$ ipython --no-banner

In [1]: import numpy as np

In [2]: np.set_printoptions(precision=1, suppress=True, linewidth=160)

In [3]: def tidy(a):
   ...:     return np.round(a, 1) + 0
   ...: 

In [4]: E = np.loadtxt("a.csv", delimiter=",")

In [5]: print(E)
[[ 2.  0.  0.  0.  0.  0.]
 [-1.  0.  0.  0.  0.  0.]
 [ 0.  2.  0.  0.  0.  0.]
 [-2. -2. -3.  0.  0.  0.]
 [ 1. -2.  0.  2. -2.  0.]
 [-3.  3.  1.  2.  0. -3.]]

In [6]: print(tidy(np.sort(np.abs(np.linalg.eigvals(E)))))
[0. 0. 0. 2. 2. 3.]

In [7]: print(np.allclose(E @ E.T, E.T @ E))
False

In [8]: print(tidy(np.abs(np.linalg.eigvals(E)).max()))
3.0

In [9]: print(tidy(np.linalg.det(E)))
0.0

In [10]: print(E @ E)
[[  4.   0.   0.   0.   0.   0.]
 [ -2.   0.   0.   0.   0.   0.]
 [ -2.   0.   0.   0.   0.   0.]
 [ -2.  -6.   0.   0.   0.   0.]
 [ -2.   0.  -6.  -4.   4.   0.]
 [ -4. -11.  -9.  -6.   0.   9.]]

In [11]: rng = np.random.default_rng(9733)

In [12]: K = np.eye(13, dtype=int)[rng.permutation(13)] * np.array([1, -2, 2, -2, -2, -2, 2, 1, 0, 0, 0, 2, 2])

In [13]: print(K)
[[ 0  0  0  0  0  0  0  1  0  0  0  0  0]
 [ 0  0  0 -2  0  0  0  0  0  0  0  0  0]
 [ 0  0  0  0  0  0  0  0  0  0  0  0  0]
 [ 0  0  0  0 -2  0  0  0  0  0  0  0  0]
 [ 0 -2  0  0  0  0  0  0  0  0  0  0  0]
 [ 0  0  0  0  0  0  0  0  0  0  0  0  0]
 [ 1  0  0  0  0  0  0  0  0  0  0  0  0]
 [ 0  0  0  0  0  0  2  0  0  0  0  0  0]
 [ 0  0  0  0  0  0  0  0  0  0  0  0  0]
 [ 0  0  0  0  0  0  0  0  0  0  0  0  2]
 [ 0  0  0  0  0 -2  0  0  0  0  0  0  0]
 [ 0  0  2  0  0  0  0  0  0  0  0  0  0]
 [ 0  0  0  0  0  0  0  0  0  0  0  2  0]]

In [14]: cov = K.T @ K

In [15]: print(np.allclose(cov, cov.T))
True

In [16]: print(np.diag(cov))
[1 4 4 4 4 4 4 1 0 0 0 4 4]

In [17]: print(tidy(np.linalg.svd(K, compute_uv=False) ** 2))
[4. 4. 4. 4. 4. 4. 4. 4. 1. 1. 0. 0. 0.]

In [18]: print((K @ K.T).shape)
(13, 13)

In [19]: print(np.trace(cov), (K ** 2).sum())
34 34

In [20]: print(tidy(K.mean(axis=0)))
[ 0.1 -0.2  0.2 -0.2 -0.2 -0.2  0.2  0.1  0.   0.   0.   0.2  0.2]

In [21]: print(np.abs(K).max())
2

In [22]: print(np.unravel_index(np.abs(K).argmax(), K.shape))
(np.int64(1), np.int64(3))

In [23]: print(tidy(np.linalg.norm(K)))
5.8

In [24]: arr = np.loadtxt("block2.csv", delimiter=",")

In [25]: print(arr)
[[51. 26. 44. 43. 23. 34. 23. 24. 43. 38. 44.]
 [26. 24. 33. 32. 20. 27. 20. 19. 26. 25. 34.]
 [44. 33. 57. 44. 24. 36. 26. 25. 39. 42. 47.]
 [43. 32. 44. 69. 37. 43. 32. 38. 54. 47. 53.]
 [23. 20. 24. 37. 33. 37. 13. 23. 29. 29. 29.]
 [34. 27. 36. 43. 37. 52. 24. 27. 34. 39. 45.]
 [23. 20. 26. 32. 13. 24. 33. 23. 23. 25. 40.]
 [24. 19. 25. 38. 23. 27. 23. 40. 29. 36. 26.]
 [43. 26. 39. 54. 29. 34. 23. 29. 55. 40. 45.]
 [38. 25. 42. 47. 29. 39. 25. 36. 40. 53. 37.]
 [44. 34. 47. 53. 29. 45. 40. 26. 45. 37. 67.]]

In [26]: vals, vecs = np.linalg.eigh(arr)

In [27]: print(np.unique(vals.round(6) + 0, return_counts=True)[1])
[1 1 1 1 1 1 1 1 1 1 1]

In [28]: print(tidy(vecs.T @ vecs))
[[1. 0. 0. 0. 0. 0. 0. 0. 0. 0. 0.]
 [0. 1. 0. 0. 0. 0. 0. 0. 0. 0. 0.]
 [0. 0. 1. 0. 0. 0. 0. 0. 0. 0. 0.]
 [0. 0. 0. 1. 0. 0. 0. 0. 0. 0. 0.]
 [0. 0. 0. 0. 1. 0. 0. 0. 0. 0. 0.]
 [0. 0. 0. 0. 0. 1. 0. 0. 0. 0. 0.]
 [0. 0. 0. 0. 0. 0. 1. 0. 0. 0. 0.]
 [0. 0. 0. 0. 0. 0. 0. 1. 0. 0. 0.]
 [0. 0. 0. 0. 0. 0. 0. 0. 1. 0. 0.]
 [0. 0. 0. 0. 0. 0. 0. 0. 0. 1. 0.]
 [0. 0. 0. 0. 0. 0. 0. 0. 0. 0. 1.]]

In [29]: print(vals.sum(), np.trace(arr))
534.0 534.0

In [30]: print(tidy(np.linalg.eigvalsh(arr @ arr)))
[     0.3      1.7      2.2     22.4     53.     126.6    531.3    659.4    829.3   1392.  154073.7]

In [31]: print(tidy(np.abs(vecs[:, -1])))
[0.3 0.2 0.3 0.4 0.2 0.3 0.2 0.2 0.3 0.3 0.4]

In [32]: print(tidy(vecs.T @ arr @ vecs))
[[  0.6   0.    0.    0.    0.    0.    0.    0.    0.    0.    0. ]
 [  0.    1.3   0.    0.    0.    0.    0.    0.    0.    0.    0. ]
 [  0.    0.    1.5   0.    0.    0.    0.    0.    0.    0.    0. ]
 [  0.    0.    0.    4.7   0.    0.    0.    0.    0.    0.    0. ]
 [  0.    0.    0.    0.    7.3   0.    0.    0.    0.    0.    0. ]
 [  0.    0.    0.    0.    0.   11.3   0.    0.    0.    0.    0. ]
 [  0.    0.    0.    0.    0.    0.   23.1   0.    0.    0.    0. ]
 [  0.    0.    0.    0.    0.    0.    0.   25.7   0.    0.    0. ]
 [  0.    0.    0.    0.    0.    0.    0.    0.   28.8   0.    0. ]
 [  0.    0.    0.    0.    0.    0.    0.    0.    0.   37.3   0. ]
 [  0.    0.    0.    0.    0.    0.    0.    0.    0.    0.  392.5]]

In [33]: Q, vecs = np.linalg.qr(arr[:, :10])[0], np.linalg.qr(arr[:, 10:])[0]

In [34]: sv = np.linalg.svd(Q.T @ vecs, compute_uv=False)

In [35]: print(tidy(np.linalg.norm(Q @ Q.T - vecs @ vecs.T, 2)))
1.0

In [36]: print((sv > 0.9).sum())
1

In [37]: print(tidy(sv))
[1.]

In [38]: feats = np.load("test2.npy")

In [39]: print(feats)
[[0 1 1 1 1 1 0]
 [1 0 1 0 0 0 1]
 [1 1 0 1 0 1 1]
 [1 0 1 0 1 0 1]
 [1 0 0 1 0 1 1]
 [1 0 1 0 1 0 1]
 [0 1 1 1 1 1 0]]

In [40]: U, sv, Vt = np.linalg.svd(feats)

In [41]: vecs = Vt[:(sv > 1e-8).sum()]

In [42]: x = feats[3] + 3 * feats[2] + rng.integers(2) * np.eye(7)[5]

In [43]: print(x)
[4. 3. 1. 3. 1. 3. 4.]

In [44]: print(tidy(np.diag(vecs.T @ vecs)))
[0.5 1.  1.  0.5 1.  0.5 0.5]

In [45]: print(np.linalg.matrix_rank(np.vstack([feats, x])))
5

In [46]: print(tidy(np.linalg.norm(x - vecs.T @ vecs @ x)))
0.0

In [47]: M2 = feats / np.linalg.norm(feats, axis=1, keepdims=True)

In [48]: cov = M2 @ M2.T

In [49]: print(tidy(cov))
[[1.  0.3 0.6 0.4 0.4 0.4 1. ]
 [0.3 1.  0.5 0.9 0.6 0.9 0.3]
 [0.6 0.5 1.  0.4 0.9 0.4 0.6]
 [0.4 0.9 0.4 1.  0.5 1.  0.4]
 [0.4 0.6 0.9 0.5 1.  0.5 0.4]
 [0.4 0.9 0.4 1.  0.5 1.  0.4]
 [1.  0.3 0.6 0.4 0.4 0.4 1. ]]

In [50]: print((cov - 2 * np.eye(7)).round(6).argmax(axis=1))
[6 3 4 5 2 3 0]

In [51]: print(tidy(cov[2]))
[0.6 0.5 1.  0.4 0.9 0.4 0.6]

In [52]: print(tidy(np.degrees(np.arccos(np.clip(cov[2, 6], -1, 1)))))
53.1

In [53]: A = np.loadtxt("m.csv", delimiter=",")

In [54]: print(A)
[[  4.6  -1.   -0.7  -1.7   0.9   4.7   2.4   1.3   3. ]
 [  4.8  -2.6 -13.5   0.9  -0.3  -0.5   0.2   1.4   3.9]
 [ -3.1   3.1  -3.1   0.8   0.9   0.8   4.3  -0.4   0.8]
 [ -1.    2.6  -1.9   0.8  -2.3  -4.2   2.1  -2.7   0. ]
 [  0.1   2.    6.5  -1.1  -2.2   2.1   0.2   3.1   0. ]
 [  1.2   0.7  11.6  -0.6  -1.8  -8.2   1.   -0.5   4.7]
 [ -0.6  -3.    5.4   2.   -0.9  -0.2   6.    1.1  -0.9]
 [  2.4  -1.2   5.2   4.8   1.6  -2.5   8.6   1.2   0.8]
 [ -5.8   1.5   1.9   3.7   1.5   1.2   3.   -0.5   0.7]
 [ -3.1  -1.3  -8.2  -0.1   6.2  -0.9  -9.7  -0.6  -2. ]
 [  5.8   3.7   4.1  -1.1  -2.6  -1.1  -1.8  -3.1  -2.3]
 [ -4.6  -2.6  -1.3  -0.1   1.3  -4.1   4.1  -0.7  -1.4]
 [  2.4  -2.3  -4.8   0.1  -3.   -4.2  -0.9  -1.8   6.6]
 [ -3.2   2.8   3.1  -1.1  -2.4   1.1   6.    1.6   5.5]
 [  2.8  -2.1   7.4  -0.6   4.7  -4.1  -2.1   0.    1. ]
 [  4.5  -2.5   1.7  -2.5  -4.4   4.2  -4.6  -1.6  -5.6]
 [ -2.6   4.8  -4.8  -3.6  -0.9   0.4  -0.8   0.6   6.7]
 [  0.1   0.1   3.7  -3.5  -3.5   2.1  -5.   -2.3  -0.4]
 [  2.2  -1.3   3.1  -1.1  -0.4  -0.6   1.1   0.7  -3. ]
 [ -5.9  -2.3  -3.5   1.3  -4.2  -0.8  -9.2  -0.5   0.8]
 [ -3.8   1.4  -2.1  -0.7  -3.7  -2.2   0.7   0.5  -1.8]
 [  6.4  -0.5  -3.9  -2.4   0.9  -3.2  -1.6  -0.7   4.8]
 [  1.   -0.6   4.9  -3.3   4.1  -5.5   3.9   0.9   2.7]
 [  4.   -2.1  -1.8   1.7  -2.3  -0.6   0.3  -1.    4.3]
 [  2.5  -3.3   8.    2.3   1.6  -0.3  -1.6  -2.   -0.3]
 [  2.2  -1.2  -2.    1.3  -2.8  -0.8  -6.8   2.4  -2.8]
 [  2.2  -3.    1.   -3.3  -2.3  -1.3  -5.6   0.8  -6.4]
 [ -0.3   2.7   3.6   3.1   1.9  -2.7   1.6   2.1   4. ]
 [  4.6  -3.   -6.   -2.7   0.    0.4   0.   -0.9   5.8]
 [ -1.5   0.8  -0.4   5.5   6.2  -5.6   1.   -0.4  -8.1]
 [  0.   -1.1  -5.5  -2.2  -1.3   1.   -3.7  -2.7  -9.4]
 [ -1.6   0.    1.1  -4.3  -5.7  -1.4   2.   -0.7  -4.3]
 [  4.4   1.2  -9.    0.4  -1.1  -2.    1.1   0.6   1.4]
 [ -4.6   4.2   0.9   6.8  -4.1   2.2  10.2  -2.6   6.1]
 [  0.    7.2   4.   -3.   -0.9   1.1   1.2   0.7  -2.9]
 [  9.9  -0.5  -5.7   2.4  -1.7   0.1  -4.8   1.2   1.9]
 [ -1.1  -4.6   2.    1.6  -1.1   1.2  -4.6  -0.3   1.3]
 [ -1.2   1.8  -2.1  -2.8   3.1   6.    1.2  -1.2  -4.4]]

In [55]: lab = rng.permutation(9)

In [56]: M2 = A[:, lab] * rng.choice([-1, 1], 9)

In [57]: print(M2)
[[ -4.7  -4.6  -1.3   0.7  -1.7  -1.   -3.   -0.9  -2.4]
 [  0.5  -4.8  -1.4  13.5   0.9  -2.6  -3.9   0.3  -0.2]
 [ -0.8   3.1   0.4   3.1   0.8   3.1  -0.8  -0.9  -4.3]
 [  4.2   1.    2.7   1.9   0.8   2.6  -0.    2.3  -2.1]
 [ -2.1  -0.1  -3.1  -6.5  -1.1   2.   -0.    2.2  -0.2]
 [  8.2  -1.2   0.5 -11.6  -0.6   0.7  -4.7   1.8  -1. ]
 [  0.2   0.6  -1.1  -5.4   2.   -3.    0.9   0.9  -6. ]
 [  2.5  -2.4  -1.2  -5.2   4.8  -1.2  -0.8  -1.6  -8.6]
 [ -1.2   5.8   0.5  -1.9   3.7   1.5  -0.7  -1.5  -3. ]
 [  0.9   3.1   0.6   8.2  -0.1  -1.3   2.   -6.2   9.7]
 [  1.1  -5.8   3.1  -4.1  -1.1   3.7   2.3   2.6   1.8]
 [  4.1   4.6   0.7   1.3  -0.1  -2.6   1.4  -1.3  -4.1]
 [  4.2  -2.4   1.8   4.8   0.1  -2.3  -6.6   3.    0.9]
 [ -1.1   3.2  -1.6  -3.1  -1.1   2.8  -5.5   2.4  -6. ]
 [  4.1  -2.8  -0.   -7.4  -0.6  -2.1  -1.   -4.7   2.1]
 [ -4.2  -4.5   1.6  -1.7  -2.5  -2.5   5.6   4.4   4.6]
 [ -0.4   2.6  -0.6   4.8  -3.6   4.8  -6.7   0.9   0.8]
 [ -2.1  -0.1   2.3  -3.7  -3.5   0.1   0.4   3.5   5. ]
 [  0.6  -2.2  -0.7  -3.1  -1.1  -1.3   3.    0.4  -1.1]
 [  0.8   5.9   0.5   3.5   1.3  -2.3  -0.8   4.2   9.2]
 [  2.2   3.8  -0.5   2.1  -0.7   1.4   1.8   3.7  -0.7]
 [  3.2  -6.4   0.7   3.9  -2.4  -0.5  -4.8  -0.9   1.6]
 [  5.5  -1.   -0.9  -4.9  -3.3  -0.6  -2.7  -4.1  -3.9]
 [  0.6  -4.    1.    1.8   1.7  -2.1  -4.3   2.3  -0.3]
 [  0.3  -2.5   2.   -8.    2.3  -3.3   0.3  -1.6   1.6]
 [  0.8  -2.2  -2.4   2.    1.3  -1.2   2.8   2.8   6.8]
 [  1.3  -2.2  -0.8  -1.   -3.3  -3.    6.4   2.3   5.6]
 [  2.7   0.3  -2.1  -3.6   3.1   2.7  -4.   -1.9  -1.6]
 [ -0.4  -4.6   0.9   6.   -2.7  -3.   -5.8  -0.   -0. ]
 [  5.6   1.5   0.4   0.4   5.5   0.8   8.1  -6.2  -1. ]
 [ -1.   -0.    2.7   5.5  -2.2  -1.1   9.4   1.3   3.7]
 [  1.4   1.6   0.7  -1.1  -4.3   0.    4.3   5.7  -2. ]
 [  2.   -4.4  -0.6   9.    0.4   1.2  -1.4   1.1  -1.1]
 [ -2.2   4.6   2.6  -0.9   6.8   4.2  -6.1   4.1 -10.2]
 [ -1.1  -0.   -0.7  -4.   -3.    7.2   2.9   0.9  -1.2]
 [ -0.1  -9.9  -1.2   5.7   2.4  -0.5  -1.9   1.7   4.8]
 [ -1.2   1.1   0.3  -2.    1.6  -4.6  -1.3   1.1   4.6]
 [ -6.    1.2   1.2   2.1  -2.8   1.8   4.4  -3.1  -1.2]]

In [58]: U, _, Vt = np.linalg.svd(A.T @ M2)

In [59]: print(lab)
[5 0 7 2 3 1 8 4 6]

In [60]: M2 = np.c_[A[:, :5] @ np.array([[2, -3, -1, -2, 2],
    ...:     [-1, -2, 3, 3, 1],
    ...:     [-1, -3, -1, -1, -2],
    ...:     [-2, -3, -1, -3, 3],
    ...:     [-1, 0, 1, -1, 3]]), np.array([2, -3, 2, -2, -3, 2, 0, -1, -1, -1, -3, 3, -3, 2, 1, 0, 2, 1, -3, 0, 3, 3, 2, -2, 0, -1, 2, 0, -2, 3, 3, -3, -3, -3, -1, 1, 3, 1])]

In [61]: print(tidy(M2))
[[ 13.4  -4.6  -4.3  -7.3   7.2   2. ]
 [ 24.2  28.6  -0.3  -6.3  35.8  -3. ]
 [ -8.7  10.   15.6  15.3   8.2   2. ]
 [ -2.    1.1   7.6  11.6  -0.1  -2. ]
 [ -3.9 -20.5  -1.7   4.8 -20.7  -3. ]
 [ -6.9 -38.  -11.9  -8.3 -27.3   2. ]
 [ -6.7 -14.4 -16.7 -18.3 -11.7   0. ]
 [-10.4 -34.8 -14.4 -29.6  12.4  -1. ]
 [-23.9  -2.4   6.2   1.6   1.7  -1. ]
 [ -2.7  36.8  13.7   4.6  27.2  -1. ]
 [  8.6 -33.8  -0.3   1.3  -4.   -3. ]
 [ -6.4  23.2  -0.5   1.7  -5.6   3. ]
 [ 14.7  11.5  -7.6  -4.2   3.4  -3. ]
 [ -7.7  -2.    7.2  17.4 -20.3   2. ]
 [ -3.2 -24.6 -11.2 -22.2   1.    1. ]
 [ 19.2  -6.1 -15.6  -6.3 -17.6   0. ]
 [  2.9  23.4  24.5  36.1  -4.3   2. ]
 [  6.9  -1.1  -3.5  10.4 -28.1   1. ]
 [  5.2 -10.   -8.5  -7.7  -7.6  -3. ]
 [ -4.4  28.9  -3.    8.7 -15.8   0. ]
 [ -1.8  17.    7.1  19.7 -15.2   3. ]
 [ 21.1   0.7  -0.7  -4.1  15.6   3. ]
 [  0.2  -6.6  -0.3  -2.9  -6.    2. ]
 [ 10.8  -7.5 -12.5 -15.3   7.7  -2. ]
 [ -5.9 -31.8 -21.1 -31.4  -2.6   0. ]
 [  7.8  -2.1  -7.9  -7.1   2.7  -1. ]
 [ 15.3   6.3 -11.2  -2.2 -17.4   2. ]
 [-15.  -24.6   3.6  -6.1   9.9   0. ]
 [ 23.6  18.3  -4.9  -4.1  10.1  -2. ]
 [-20.6 -12.4   5.  -16.9  33.7   3. ]
 [ 12.3  25.3   3.1  10.1  -0.6   3. ]
 [ 10.   14.4  -0.9  20.7 -35.4  -3. ]
 [ 16.9  10.2   6.7   3.7  25.9  -3. ]
 [-23.8 -17.7   5.4   4.6   1.3  -3. ]
 [ -4.3 -17.4  19.7  27.5 -12.5  -1. ]
 [ 22.9 -18.8  -9.8 -21.1  32.8   1. ]
 [ -1.7   1.7 -17.4 -17.3  -9.3   3. ]
 [  0.4  14.7  14.6  15.2   4.5   1. ]]

In [62]: print(tidy(np.linalg.lstsq(A, M2[:, 0])[0]))
[ 2. -1. -1. -2. -1.  0.  0.  0.  0.]
